In [1]: import numpy as np

In [2]: import numpy.linalg as la

In [3]: np.set_printoptions(precision=2, suppress=True, linewidth=100)

In [4]: def rd(a):
   ...:     return np.round(a, 2) + 0
   ...: 

In [5]: B = np.array([[1, 3], [5, 5], [0, 5]])

In [6]: C = np.array([[0, 0, 1, -1, -2, 2], [-2, -1, 2, -2, 0, 0]])

In [7]: rng = np.random.default_rng(33)

In [8]: mat = B @ C + 0.3 * rng.normal(size=(3, 6))

In [9]: rd(mat)
Out[9]: 
array([[ -5.88,  -3.17,   7.18,  -6.99,  -2.47,   2.3 ],
       [-10.03,  -4.81,  15.55, -14.92, -10.32,   9.8 ],
       [ -9.69,  -5.44,  10.08,  -9.89,  -0.35,   0.05]])

In [10]: U, s, Vt = la.svd(mat)

In [11]: rd(s)
Out[11]: array([34.67,  8.25,  0.11])

In [12]: np.argmax(s[:-1] / (s[1:] + 1e-6)) + 1
Out[12]: np.int64(2)

In [13]: B = U[:, :2] @ np.diag(s[:2]) @ Vt[:2]

In [14]: rd(np.abs(mat - B).max())
Out[14]: np.float64(0.07)

In [15]: la.matrix_rank(B)
Out[15]: np.int64(2)

In [16]: G = mat.T @ mat

In [17]: np.allclose(G, G.T)
Out[17]: True

In [18]: rd(np.trace(G)), rd((mat ** 2).sum())
Out[18]: (np.float64(1270.07), np.float64(1270.07))

In [19]: (mat @ mat.T).shape
Out[19]: (3, 3)

In [20]: rd(np.diag(G))
Out[20]: array([229.16,  62.78, 394.93, 369.17, 112.78, 101.25])

In [21]: f, v = mat[0], mat[2]

In [22]: rd(f @ v)
Out[22]: np.float64(216.63)

In [23]: pr = (f @ v) / (f @ f) * f

In [24]: rd(la.norm(f + v) ** 2 + la.norm(f - v) ** 2)
Out[24]: np.float64(958.75)

In [25]: W1 = np.array([[1, 2], [8, 4], [9, 2], [9, 6], [3, 8], [1, 5]])

In [26]: beta = np.array([1, 1])

In [27]: act = np.maximum(mat @ W1 + beta, 0)

In [28]: act
Out[28]: 
array([[0., 0.],
       [0., 0.],
       [0., 0.]])

In [29]: C = np.array([[9, 1], [0, 1]])

In [30]: (act @ C).round(6).argmax(axis=1)
Out[30]: array([0, 0, 0])

In [31]: W1 @ C
Out[31]: 
array([[ 9,  3],
       [72, 12],
       [81, 11],
       [81, 15],
       [27, 11],
       [ 9,  6]])

In [32]: data = np.load("test3.npy")

In [33]: data
Out[33]: 
array([[  0.27,   1.98,   0.87,   0.13,   0.74],
       [  0.86,   7.63,   3.45,   0.89,   2.56],
       [ -0.36,  -3.05,  -1.38,  -0.27,  -1.  ],
       [ -2.54, -22.53,  -9.99,  -2.52,  -7.45],
       [ -1.12,  -9.9 ,  -4.44,  -1.09,  -3.3 ],
       [  0.03,   0.53,   0.19,  -0.02,   0.16],
       [  1.8 ,  16.07,   7.14,   1.81,   5.27],
       [  0.25,   2.53,   1.15,   0.24,   0.85],
       [ -1.45, -13.28,  -5.91,  -1.49,  -4.42],
       [  0.74,   6.51,   2.91,   0.62,   2.14],
       [  0.95,   8.47,   3.82,   0.93,   2.81],
       [  1.6 ,  13.45,   5.97,   1.49,   4.43],
       [  0.79,   7.41,   3.31,   0.88,   2.41],
       [ -0.35,  -3.62,  -1.59,  -0.33,  -1.23],
       [ -0.24,  -2.3 ,  -1.03,  -0.33,  -0.83],
       [  0.47,   3.7 ,   1.65,   0.39,   1.23],
       [ -0.25,  -2.42,  -1.06,  -0.31,  -0.84],
       [ -1.63, -14.2 ,  -6.26,  -1.56,  -4.79],
       [ -0.41,  -3.6 ,  -1.62,  -0.41,  -1.18],
       [  0.55,   4.83,   2.13,   0.57,   1.69],
       [ -0.37,  -3.01,  -1.35,  -0.4 ,  -0.99],
       [  1.02,   9.47,   4.25,   1.08,   3.18]])

In [34]: B = np.c_[data[:, :4] @ np.array([[3, 2, 1, 1], [2, 2, 3, 2], [2, 2, 1, 2], [3, 2, 2, 2]]), np.array([-3, -1, 4, -1, 5, -3, -2, -3, 1, -3, -4, 2, -3, -2, 3, 1, -2, -2, 5, 5, -4, 2])]

In [35]: rd(B)
Out[35]: 
array([[  6.9 ,   6.5 ,   7.34,   6.23,  -3.  ],
       [ 27.41,  25.66,  28.98,  24.8 ,  -1.  ],
       [-10.75, -10.12, -11.43,  -9.76,   4.  ],
       [-80.22, -75.16, -85.16, -72.62,  -1.  ],
       [-35.31, -33.1 , -37.44, -31.98,   5.  ],
       [  1.47,   1.46,   1.77,   1.43,  -3.  ],
       [ 57.25,  53.64,  60.77,  51.84,  -2.  ],
       [  8.83,   8.34,   9.47,   8.09,  -3.  ],
       [-47.2 , -44.26, -50.18, -42.81,   1.  ],
       [ 22.92,  21.56,  24.42,  20.82,  -3.  ],
       [ 30.22,  28.34,  32.04,  27.39,  -4.  ],
       [ 48.11,  45.02,  50.9 ,  43.42,   2.  ],
       [ 26.45,  24.78,  28.09,  23.99,  -3.  ],
       [-12.46, -11.78, -13.46, -11.43,  -2.  ],
       [ -8.37,  -7.8 ,  -8.83,  -7.56,   3.  ],
       [ 13.28,  12.42,  14.  ,  11.95,   1.  ],
       [ -8.64,  -8.08,  -9.19,  -7.83,  -2.  ],
       [-50.49, -47.3 , -53.61, -45.67,  -2.  ],
       [-12.9 , -12.08, -13.65, -11.67,   5.  ],
       [ 17.28,  16.16,  18.31,  15.61,   5.  ],
       [-11.03, -10.26, -11.55,  -9.89,  -4.  ],
       [ 33.74,  31.64,  35.84,  30.62,   2.  ]])

In [36]: rd(la.lstsq(data, B[:, 0])[0])
Out[36]: array([3., 2., 2., 3., 0.])

In [37]: rd(la.norm(B - data @ la.lstsq(data, B)[0], axis=0))
Out[37]: array([ 0.  ,  0.  ,  0.  ,  0.  , 10.77])

In [38]: dist = la.norm(B[:, None] - B[None], axis=-1)

In [39]: la.matrix_rank(dist ** 2)
Out[39]: np.int64(7)

In [40]: dist.shape
Out[40]: (22, 22)

In [41]: rd(dist[:5, :5])
Out[41]: 
array([[  0.  ,  40.06,  35.28, 170.4 ,  82.94],
       [ 40.06,   0.  ,  74.76, 210.4 , 122.71],
       [ 35.28,  74.76,   0.  , 135.9 ,  47.98],
       [170.4 , 210.4 , 135.9 ,   0.  ,  88.04],
       [ 82.94, 122.71,  47.98,  88.04,   0.  ]])

In [42]: dist[4].round(6).argsort(kind="stable")[:4]
Out[42]: array([ 4,  8, 17, 18])

In [43]: np.unravel_index(dist.round(6).argmax(), dist.shape)
Out[43]: (np.int64(3), np.int64(6))

In [44]: dist.mean(axis=1).argmax()
Out[44]: np.int64(3)

In [45]: A = np.load("run3.npy")

In [46]: A
Out[46]: 
array([[ 0, -2,  3,  0, -1],
       [ 2,  0,  0,  3,  4],
       [-3,  0,  0, -1,  2],
       [ 0, -3,  1,  0,  2],
       [ 1, -4, -2, -2,  0]])

In [47]: # skew, so no eigenvalue has a real part

In [48]: A.inv()
---------------------------------------------------------------------------
AttributeError                            Traceback (most recent call last)
Cell In[48], line 1
----> 1 A.inv()

AttributeError: 'numpy.ndarray' object has no attribute 'inv'

In [49]: rd(la.det(A))
Out[49]: np.float64(0.0)

In [50]: A @ A
Out[50]: 
array([[-14,   4,   2,  -7,  -2],
       [  4, -29,   1,  -8,   4],
       [  2,   1, -14,  -4,   1],
       [ -7,  -8,  -4, -14, -10],
       [ -2,   4,   1, -10, -25]])

In [51]: assert A == A.T
---------------------------------------------------------------------------
ValueError                                Traceback (most recent call last)
Cell In[51], line 1
----> 1 assert A == A.T

ValueError: The truth value of an array with more than one element is ambiguous. Use a.any() or a.all()

In [52]: la.matrix_power(A, 3)
Out[52]: 
array([[   0,   57,  -45,   14,   20],
       [ -57,    0,   -4,  -96, -134],
       [  45,    4,    0,   15,  -34],
       [ -14,   96,  -15,    0,  -61],
       [ -20,  134,   34,   61,    0]])
